$ ipython --no-banner

In [1]: import numpy as np

In [2]: np.set_printoptions(precision=3, suppress=True, linewidth=140)

In [3]: A2 = np.array([[3, -2], [1, -2]])

In [4]: C = np.array([[4, 1, 5, 5, 3, 4],
   ...:     [2, 0, 4, 0, 3, 4],
   ...:     [5, 3, 4, 5, 3, 4],
   ...:     [4, 1, 3, 1, 4, 5],
   ...:     [1, 5, 5, 3, 3, 3],
   ...:     [3, 1, 3, 2, 5, 0]])

In [5]: arr = np.block([[A2, np.array([[-1, -1, -3, -3, -3, -3], [-2, 2, -2, 2, -2, -3]])], [np.zeros((6, 2)), C]])

In [6]: arr
Out[6]: 
array([[ 3., -2., -1., -1., -3., -3., -3., -3.],
       [ 1., -2., -2.,  2., -2.,  2., -2., -3.],
       [ 0.,  0.,  4.,  1.,  5.,  5.,  3.,  4.],
       [ 0.,  0.,  2.,  0.,  4.,  0.,  3.,  4.],
       [ 0.,  0.,  5.,  3.,  4.,  5.,  3.,  4.],
       [ 0.,  0.,  4.,  1.,  3.,  1.,  4.,  5.],
       [ 0.,  0.,  1.,  5.,  5.,  3.,  3.,  3.],
       [ 0.,  0.,  3.,  1.,  3.,  2.,  5.,  0.]])

In [7]: rng = np.random.default_rng(999695)

In [8]: z = rng.permutation(8)

In [9]: z
Out[9]: array([4, 5, 1, 3, 2, 0, 6, 7])

In [10]: A2 = arr[z][:, z]

In [11]: np.round(np.linalg.det(A2), 3), round(np.linalg.det(arr[z]), 3)
Out[11]: (np.float64(4980.0), np.float64(4980.0))

In [12]: np.sort(np.abs(np.linalg.eigvals(A2)))
Out[12]: array([ 1.363,  1.363,  1.562,  2.164,  2.562,  4.026,  4.026, 19.094])

In [13]: x0 = np.array([0, 2, 2, 1, 2, 1, 2, 1])

In [14]: y = arr @ x0

In [15]: y
Out[15]: array([-25., -15.,  34.,  22.,  36.,  29.,  29.,  25.])

In [16]: np.linalg.solve(arr, arr[:, 1])
Out[16]: array([0., 1., 0., 0., 0., 0., 0., 0.])
